$ python3 -q
>>> import numpy as np
>>> import numpy.linalg as la
>>> np.set_printoptions(precision=3, suppress=True, linewidth=120, sign=" ")
>>> def rnd(a):
...     return np.round(a, 3) + 0
... 
>>> F = np.loadtxt("out14.csv", delimiter=",")
>>> F
array([[ 0.,  2.,  3., -2.,  0., -5., -3.],
       [-2.,  0., -2., -1.,  6., -6.,  3.],
       [-3.,  2.,  0.,  5., -1., -2., -3.],
       [ 2.,  1., -5.,  0., -1.,  1., -1.],
       [ 0., -6.,  1.,  1.,  0.,  8.,  0.],
       [ 5.,  6.,  2., -1., -8.,  0., -5.],
       [ 3., -3.,  3.,  1.,  0.,  5.,  0.]])
>>> la.cond(F) > 100
np.True_
>>> np.argsort(-la.norm(F, axis=0).round(6), kind="stable")[:3]
array([ 5,  4,  1])
>>> la.matrix_rank(F, rtol=0.1)
np.int64(6)
>>> x = np.array([0, -4, 0, 0, -4, 0, 2])
>>> x @ F @ x
np.float64(0.0)
>>> rnd(la.det(F))
np.float64(0.0)
>>> q = la.solve(np.eye(7) - F, np.eye(7) + F)
>>> rnd(la.det(q))
np.float64(1.0)
>>> r = la.matrix_rank(F)
>>> r
np.int64(6)
>>> ns = la.svd(F)[2][r:].T
>>> rnd(F @ ns)
array([[ 0.],
       [ 0.],
       [ 0.],
       [ 0.],
       [ 0.],
       [ 0.],
       [ 0.]])
>>> [int(la.matrix_rank(np.delete(F, i, axis=0))) for i in range(7)]
[6, 6, 6, 6, 6, 6, 6]
>>> [int(la.matrix_rank(F[:i])) for i in range(1, len(F) + 1)]
[1, 2, 3, 4, 5, 6, 6]
